$ python -q
>>> import numpy as np
>>> from numpy import linalg as LA
>>> np.set_printoptions(precision=2, suppress=True, linewidth=160, sign=" ")
>>> mat = np.load("sample5.npy")
>>> mat
array([[ 3,  0,  1,  3],
       [ 0,  3,  0,  1],
       [ 1,  0,  3,  0],
       [ 3,  1,  0,  3]])
>>> [round(float(LA.det(mat[:i, :i])), 2) + 0 for i in range(1, 5)]
[3.0, 9.0, 24.0, -17.0]
>>> np.all(LA.eigvalsh(mat) > 0)
np.False_
>>> x0 = np.array([0, 4, 9, 3])
>>> y = mat @ x0
>>> beta, lr = np.zeros(4), 1 / LA.norm(mat, 2) ** 2
>>> for i in range(30):
...     beta -= lr * mat.T @ (mat @ beta - y)
...     if i % 5 == 0: print(i, round(LA.norm(mat @ beta - y), 2))
... 
0 19.23
5 6.75
10 2.56
15 1.24
20 0.94
25 0.88
>>> beta
array([ 1.93,  4.57,  8.4 ,  1.07])
>>> data = np.loadtxt("block4.csv", delimiter=",")
>>> data
array([[ 2., -3.,  2.,  5., -1.,  5.,  5.,  4.,  5.],
       [ 2., -3.,  2.,  5., -1.,  5.,  5.,  4.,  5.],
       [ 1., -4.,  1.,  4., -2.,  4.,  4.,  3.,  4.],
       [ 1., -4.,  1.,  4., -2.,  4.,  4.,  3.,  4.],
       [ 3., -2.,  3.,  6.,  0.,  6.,  6.,  5.,  6.],
       [ 0., -5.,  0.,  3., -3.,  3.,  3.,  2.,  3.],
       [-1., -6., -1.,  2., -4.,  2.,  2.,  1.,  2.],
       [ 2., -3.,  2.,  5., -1.,  5.,  5.,  4.,  5.]])
>>> Y = np.array([[0, -3],
...     [-4, 3],
...     [-5, 2],
...     [-3, -3],
...     [-2, 2],
...     [-5, 0],
...     [-3, -1],
...     [-3, 4],
...     [5, 5]])
>>> Y.T @ data.T
array([[-38., -38., -18., -18., -58.,   2.,  22., -38.],
       [  8.,   8.,  -1.,  -1.,  17., -10., -19.,   8.]])
>>> np.einsum("ik,kj->ij", data, Y)
array([[-38.,   8.],
       [-38.,   8.],
       [-18.,  -1.],
       [-18.,  -1.],
       [-58.,  17.],
       [  2., -10.],
       [ 22., -19.],
       [-38.,   8.]])
>>> def softmax(z):
...     e = np.exp(z - z.max(axis=-1, keepdims=True))
...     return e / e.sum(axis=-1, keepdims=True)
... 
>>> np.round(softmax(10 * data[5]), 2) + 0
array([ 0.  ,  0.  ,  0.  ,  0.25,  0.  ,  0.25,  0.25,  0.  ,  0.25])
>>> softmax(data).sum(axis=1)
array([ 1.,  1.,  1.,  1.,  1.,  1.,  1.,  1.])
>>> np.round(softmax(data[5] + -1), 2) + 0
array([ 0.01,  0.  ,  0.01,  0.22,  0.  ,  0.22,  0.22,  0.08,  0.22])
>>> np.round(softmax(data[5]), 2) + 0
array([ 0.01,  0.  ,  0.01,  0.22,  0.  ,  0.22,  0.22,  0.08,  0.22])
>>> scores = data @ data.T / np.sqrt(9)
>>> softmax(scores).round(6).argmax(axis=1)
array([ 4,  4,  4,  4,  4,  4,  6,  4])
>>> softmax(scores)[5] @ data
array([ 2.66, -2.34,  2.66,  5.66, -0.34,  5.66,  5.66,  4.66,  5.66])
>>> np.round(softmax(scores), 2) + 0
array([[ 0.  ,  0.  ,  0.  ,  0.  ,  1.  ,  0.  ,  0.  ,  0.  ],
       [ 0.  ,  0.  ,  0.  ,  0.  ,  1.  ,  0.  ,  0.  ,  0.  ],
       [ 0.01,  0.01,  0.  ,  0.  ,  0.98,  0.  ,  0.  ,  0.01],
       [ 0.01,  0.01,  0.  ,  0.  ,  0.98,  0.  ,  0.  ,  0.01],
       [ 0.  ,  0.  ,  0.  ,  0.  ,  1.  ,  0.  ,  0.  ,  0.  ],
       [ 0.09,  0.09,  0.01,  0.01,  0.69,  0.  ,  0.  ,  0.09],
       [ 0.03,  0.03,  0.07,  0.07,  0.01,  0.2 ,  0.55,  0.03],
       [ 0.  ,  0.  ,  0.  ,  0.  ,  1.  ,  0.  ,  0.  ,  0.  ]])
>>> G = data.T @ data
>>> np.allclose(G, G.T)
True
>>> np.round(LA.eigvalsh(G)[::-1], 2) + 0
array([ 860.66,   67.34,    0.  ,    0.  ,    0.  ,    0.  ,    0.  ,    0.  ,    0.  ])
>>> LA.matrix_rank(G)
np.int64(2)
>>> np.diag(G)
array([  24.,  124.,   24.,  156.,   36.,  156.,  156.,   96.,  156.])
>>> (data @ data.T).shape
(8, 8)
>>> W0 = np.loadtxt("a.csv", delimiter=",")
>>> W0
array([[ 0.12, -0.71, -0.7 ],
       [ 0.12,  0.71, -0.7 ],
       [-0.98,  0.  , -0.17]])
>>> q, r_ = LA.qr(W0)
>>> np.round(q @ r_, 2) + 0
array([[ 0.12, -0.71, -0.7 ],
       [ 0.12,  0.71, -0.7 ],
       [-0.98,  0.  , -0.17]])
>>> print(r_.round(2) + 0)
[[-1.  0.  0.]
 [ 0. -1.  0.]
 [ 0.  0. -1.]]
>>> np.round(q.T @ q, 2) + 0
array([[ 1.,  0.,  0.],
       [ 0.,  1.,  0.],
       [ 0.,  0.,  1.]])
>>> print(np.allclose(r_.T @ r_, W0.T @ W0))
True
>>> print(np.abs(np.diag(r_)))
[ 1.  1.  1.]
>>> W0 @ W0
array([[ 0.61, -0.59,  0.53],
       [ 0.79,  0.41, -0.46],
       [ 0.05,  0.7 ,  0.72]])
>>> print((W0 + W0.T) / 2)
[[ 0.12 -0.29 -0.84]
 [-0.29  0.71 -0.35]
 [-0.84 -0.35 -0.17]]
>>> round(float(np.abs(LA.eigvals(W0)).max()), 2)
1.0
>>> round(float(np.trace(W0)), 2)
0.66
>>> np.sort(np.abs(LA.eigvals(W0)))
array([ 1.,  1.,  1.])
>>> LA.matrix_power(W0, 2)
array([[ 0.61, -0.59,  0.53],
       [ 0.79,  0.41, -0.46],
       [ 0.05,  0.7 ,  0.72]])
>>> np.round(LA.det(W0), 2)
np.float64(-1.0)
>>> Y = LA.inv(W0)
>>> round(float(LA.cond(W0)), 2)
1.0
>>> round(float(LA.det(W0) * LA.det(Y)), 2)
1.0
>>> round(float(LA.det(W0.T)), 2)
-1.0
>>> np.round(np.einsum("ij,ji->", W0, W0), 2)
np.float64(1.74)
>>> np.round(LA.eigvals(W0).sum().real, 2)
np.float64(0.66)
>>> np.kron(np.eye(2, dtype=int), W0)
array([[ 0.12, -0.71, -0.7 ,  0.  , -0.  , -0.  ],
       [ 0.12,  0.71, -0.7 ,  0.  ,  0.  , -0.  ],
       [-0.98,  0.  , -0.17, -0.  ,  0.  , -0.  ],
       [ 0.  , -0.  , -0.  ,  0.12, -0.71, -0.7 ],
       [ 0.  ,  0.  , -0.  ,  0.12,  0.71, -0.7 ],
       [-0.  ,  0.  , -0.  , -0.98,  0.  , -0.17]])
>>> round(LA.det(W0[::-1]), 2)
np.float64(1.0)
>>> np.round(np.einsum("ii->", W0), 2)
np.float64(0.66)
